% python3 -q
>>> import numpy as np
>>> np.set_printoptions(precision=2, suppress=True, linewidth=160)
>>> X = np.load("data.npy")
>>> X
array([[-4, -1, -4,  3,  1, -1,  1, -1,  3, -2,  0,  3,  1, -1],
       [-1,  0, -3,  0, -2, -1,  0, -1, -1, -2,  0,  1,  3,  0],
       [-4, -3,  4,  1,  0,  0, -3, -1,  0,  2, -4, -3,  1,  1],
       [ 3,  0,  1,  4, -4,  0, -3, -3, -1, -1,  2,  4,  3, -2],
       [ 1, -2,  0, -4, -4,  1,  1,  0,  1,  0,  2,  2,  2,  0],
       [-1, -1,  0,  0,  1,  0,  1,  2,  0,  1,  2, -1,  0,  3],
       [ 1,  0, -3, -3,  1,  1,  0, -2,  4, -2, -4,  2, -1, -1],
       [-1, -1, -1, -3,  0,  2, -2,  2,  3, -4, -2, -1,  1, -2],
       [ 3, -1,  0, -1,  1,  0,  4,  3,  2,  1, -1, -1, -1, -1],
       [-2, -2,  2, -1,  0,  1, -2, -4,  1, -2,  1,  0,  0, -1],
       [ 0,  0, -4,  2,  2,  2, -4, -2, -1,  1, -2, -3,  1, -1],
       [ 3,  1, -3,  4,  2, -1,  2, -1, -1,  0, -3,  0,  1,  2],
       [ 1,  3,  1,  3,  2,  0, -1,  1, -1,  0,  1,  1,  0,  0],
       [-1,  0,  1, -2,  0,  3, -1, -2, -1, -1, -1,  2,  0,  4]])
>>> A2 = X / np.linalg.norm(X, axis=1, keepdims=True)
>>> cov = A2 @ A2.T
>>> (cov - 2 * np.eye(14)).round(6).argmax(axis=1)
array([ 1,  0,  9,  1,  1,  8,  7,  6,  6,  2, 11, 10, 11,  9])
>>> np.linalg.norm(A2, axis=1)
array([1., 1., 1., 1., 1., 1., 1., 1., 1., 1., 1., 1., 1., 1.])
>>> np.argwhere(np.triu(np.abs(cov) > 0.95, 1))
array([], shape=(0, 2), dtype=int64)
>>> round(np.degrees(np.arccos(np.clip(cov[7, 13], -1, 1))), 2)
np.float64(86.59)
>>> w, vecs = np.linalg.eigh(X)
>>> vec = np.array([3, 0, 1, -1, 2, 2, 0, -3, 5, 0, -5, 4, -3, 2])
>>> round(vec @ X @ vec / (vec @ vec), 2), round(float(w[0]), 2), round(float(w[-1]), 2)
(np.float64(1.79), -11.99, 11.88)
>>> w, vecs = np.linalg.eigh(X)
>>> round(float(w.sum()), 2), np.trace(X)
(4.0, np.int64(4))
>>> np.unique(w.round(6) + 0, return_counts=True)[1]
array([1, 1, 1, 1, 1, 1, 1, 1, 1, 1, 1, 1, 1, 1])
>>> w
array([-11.99, -11.18,  -7.6 ,  -6.12,  -2.98,  -1.46,  -0.14,   1.14,   3.59,   4.53,   5.98,   7.05,  11.29,  11.88])
>>> np.linalg.svd(X, compute_uv=False)
array([11.99, 11.88, 11.29, 11.18,  7.6 ,  7.05,  6.12,  5.98,  4.53,  3.59,  2.98,  1.46,  1.14,  0.14])
>>> (w > 1e-8).sum(), (w < -1e-8).sum()
(np.int64(7), np.int64(7))
>>> F = np.load("block2.npy")
>>> F
array([[-4.5 , -1.81,  0.16,  0.06,  1.08,  0.02,  0.  ,  0.  ,  0.2 ,  0.09,  0.01],
       [ 5.3 ,  2.19,  0.19,  0.84,  0.34, -0.01,  0.  ,  0.  , -0.2 ,  0.05,  0.01],
       [-1.92,  0.72, -0.18, -0.66, -0.24,  0.02,  0.01, -0.01, -2.56, -0.13, -0.02],
       [-3.26,  2.97,  0.04, -0.1 , -1.03, -0.04,  0.01, -0.01, -0.36, -0.1 ,  0.  ],
       [-2.97, -2.44, -0.05, -0.31, -0.43, -0.04,  0.03,  0.  , -0.87, -0.01,  0.01],
       [11.93, -0.94, -0.02,  0.29,  1.09, -0.03,  0.01,  0.  ,  0.92, -0.13, -0.02],
       [-3.15, -6.1 , -0.02,  0.02,  0.35,  0.04, -0.01,  0.  , -1.83,  0.08,  0.  ],
       [ 4.78,  2.74,  0.08,  0.02, -0.26, -0.06,  0.02,  0.  , -1.36,  0.01, -0.01],
       [11.72, -0.03,  0.08, -0.54, -0.19, -0.06,  0.04,  0.01,  0.27,  0.01, -0.01],
       [ 2.16,  3.48,  0.08,  0.34,  0.25,  0.01, -0.01,  0.  ,  0.84,  0.04, -0.01],
       [ 4.85, -2.23,  0.17,  0.05, -0.22, -0.12,  0.  ,  0.  ,  0.82, -0.11,  0.  ],
       [-2.06, -0.56, -0.22, -0.43,  0.97, -0.05,  0.01,  0.  , -0.51, -0.05,  0.  ],
       [-3.48,  0.42,  0.01,  0.18, -0.84,  0.01,  0.03,  0.  , -0.59, -0.04,  0.  ],
       [ 8.52, -1.88, -0.24,  0.02, -0.44, -0.04,  0.  ,  0.  ,  0.66, -0.04, -0.01],
       [ 1.33, -3.54, -0.23, -0.11,  0.2 , -0.02,  0.02,  0.  , -0.26,  0.07,  0.  ],
       [ 3.38, -1.6 ,  0.02, -0.1 , -0.15, -0.03, -0.02,  0.  ,  1.95,  0.05,  0.01],
       [ 0.72, -1.79,  0.26, -0.01,  0.29, -0.1 ,  0.01,  0.  , -0.34,  0.16,  0.  ],
       [ 3.53,  1.84, -0.21, -0.12,  0.95, -0.01, -0.02,  0.  ,  2.28,  0.  , -0.01],
       [-4.74,  1.69, -0.19, -0.14,  0.28,  0.01, -0.03,  0.  ,  0.42, -0.11,  0.  ],
       [ 4.93,  0.6 , -0.34,  0.  ,  0.86,  0.01,  0.01,  0.  ,  0.09,  0.03,  0.  ],
       [-3.85,  2.36, -0.09,  0.43, -0.56, -0.08,  0.01,  0.  ,  1.4 ,  0.03,  0.  ],
       [-0.08,  0.56, -0.04,  0.11, -0.1 ,  0.06,  0.  ,  0.  , -0.22,  0.05,  0.  ],
       [ 1.33,  0.29,  0.35,  0.17, -0.13,  0.06,  0.  ,  0.  ,  0.1 , -0.13,  0.  ],
       [ 1.98, -4.84, -0.09, -0.12, -0.13, -0.02,  0.01, -0.01,  2.06,  0.04, -0.01],
       [-2.48, -1.08, -0.01, -0.32, -0.46,  0.04, -0.01,  0.  ,  0.79, -0.05, -0.01],
       [ 2.22, -0.17,  0.13, -0.71, -0.31,  0.02,  0.02,  0.  , -0.3 , -0.02,  0.  ],
       [-1.29, -2.6 , -0.07, -0.11, -0.78, -0.06,  0.01,  0.  ,  0.7 , -0.08,  0.01]])
>>> Ac = F - F.mean(axis=0)
>>> U, s, Vt = np.linalg.svd(Ac, full_matrices=False)
>>> np.abs(Vt[0]).argmax()
np.int64(0)
>>> np.round(Ac.mean(axis=0), 2) + 0
array([0., 0., 0., 0., 0., 0., 0., 0., 0., 0., 0.])
>>> np.abs(U[:, 0]).argmax()
np.int64(5)
>>> basis = F[[15, 25]].astype(float)
>>> for _ in range(4):
...     idx = np.linalg.norm(F[:, None] - basis, axis=-1).argmin(axis=1)
...     basis = np.array([F[idx == j].mean(axis=0) for j in range(2)])
... 
>>> idx
array([1, 0, 1, 1, 1, 0, 1, 0, 0, 1, 0, 1, 1, 0, 1, 0, 1, 0, 1, 0, 1, 1, 1, 1, 1, 1, 1])
>>> basis.round(2) + 0
array([[ 6.55,  0.08, -0.03,  0.05,  0.22, -0.04,  0.  ,  0.  ,  0.6 , -0.01,  0.  ],
       [-1.34, -0.69, -0.01, -0.1 , -0.09, -0.01,  0.01,  0.  , -0.07, -0.01,  0.  ]])
>>> data = np.array([[-0.4, 0.3, 0.5, -1.8],
...     [0.1, 0.1, -0.5, -1.1],
...     [0.7, -2.1, 0.2, 1.5],
...     [-1.7, -0.8, -1.7, -0.5],
...     [0.2, -0.9, 3.4, -1.1],
...     [-1.3, -1.7, 0.6, 1.5],
...     [0.0, 0.4, -0.5, 0.5],
...     [-0.3, 0.4, 0.6, -0.1],
...     [-1.2, -0.8, 1.5, 1.4],
...     [-0.3, 1.5, 1.0, 0.7],
...     [0.8, -0.2, 1.0, 0.5],
...     [0.6, 0.4, -1.2, 0.3],
...     [1.6, -0.7, 0.7, 0.6]])
>>> rng = np.random.default_rng(9668)
>>> data[2] = data[3] + 0.05 * rng.normal(size=4)
>>> data
array([[-0.4 ,  0.3 ,  0.5 , -1.8 ],
       [ 0.1 ,  0.1 , -0.5 , -1.1 ],
       [-1.69, -0.76, -1.64, -0.48],
       [-1.7 , -0.8 , -1.7 , -0.5 ],
       [ 0.2 , -0.9 ,  3.4 , -1.1 ],
       [-1.3 , -1.7 ,  0.6 ,  1.5 ],
       [ 0.  ,  0.4 , -0.5 ,  0.5 ],
       [-0.3 ,  0.4 ,  0.6 , -0.1 ],
       [-1.2 , -0.8 ,  1.5 ,  1.4 ],
       [-0.3 ,  1.5 ,  1.  ,  0.7 ],
       [ 0.8 , -0.2 ,  1.  ,  0.5 ],
       [ 0.6 ,  0.4 , -1.2 ,  0.3 ],
       [ 1.6 , -0.7 ,  0.7 ,  0.6 ]])
>>> Ac = data - data.mean(axis=0)
>>> vecs = np.linalg.svd(Ac)[2][:3]
>>> A2 = Ac - Ac @ vecs.T @ vecs
>>> np.round(np.cov(Ac @ vecs.T, rowvar=False), 2) + 0
array([[2.15, 0.  , 0.  ],
       [0.  , 1.14, 0.  ],
       [0.  , 0.  , 0.89]])
>>> (Ac @ vecs.T).std(axis=0)
array([1.41, 1.03, 0.91])
>>> idx = data[:, 0] > np.median(data[:, 0])
>>> r0 = data[idx].mean(axis=0) - data[~idx].mean(axis=0)
>>> ((data - data.mean(axis=0)) @ r0 > 0).astype(int)
array([1, 1, 0, 0, 1, 0, 1, 1, 0, 1, 1, 1, 1])
>>> np.round((((data - data.mean(axis=0)) @ r0 > 0) == idx).mean(), 2)
np.float64(0.77)
>>> r0
array([ 1.53,  0.12,  0.36, -0.15])
>>> idx.astype(int)
array([0, 1, 0, 0, 1, 0, 1, 0, 0, 0, 1, 1, 1])
>>> np.argsort(-np.abs(r0).round(6), kind="stable")
array([0, 2, 3, 1])
>>> K = np.load("case6.npy")
>>> K
array([[0., 1., 1., 1., 1., 1., 1., 1., 1., 1.],
       [1., 0., 1., 1., 1., 1., 1., 1., 1., 1.],
       [1., 1., 0., 1., 1., 1., 1., 1., 1., 1.],
       [1., 1., 1., 0., 1., 1., 1., 1., 1., 1.],
       [1., 1., 1., 1., 0., 1., 1., 1., 1., 1.],
       [1., 1., 1., 1., 1., 0., 1., 1., 1., 1.],
       [1., 1., 1., 1., 1., 1., 0., 1., 1., 1.],
       [1., 1., 1., 1., 1., 1., 1., 0., 1., 1.],
       [1., 1., 1., 1., 1., 1., 1., 1., 0., 1.],
       [1., 1., 1., 1., 1., 1., 1., 1., 1., 0.]])
>>> A2 = np.linalg.inv(K)
>>> np.allclose(A2, K.T)
False
>>> np.linalg.det(K) * A2
array([[ 8., -1., -1., -1., -1., -1., -1., -1., -1., -1.],
       [-1.,  8., -1., -1., -1., -1., -1., -1., -1., -1.],
       [-1., -1.,  8., -1., -1., -1., -1., -1., -1., -1.],
       [-1., -1., -1.,  8., -1., -1., -1., -1., -1., -1.],
       [-1., -1., -1., -1.,  8., -1., -1., -1., -1., -1.],
       [-1., -1., -1., -1., -1.,  8., -1., -1., -1., -1.],
       [-1., -1., -1., -1., -1., -1.,  8., -1., -1., -1.],
       [-1., -1., -1., -1., -1., -1., -1.,  8., -1., -1.],
       [-1., -1., -1., -1., -1., -1., -1., -1.,  8., -1.],
       [-1., -1., -1., -1., -1., -1., -1., -1., -1.,  8.]])
>>> round(float(np.linalg.cond(K)), 2)
9.0
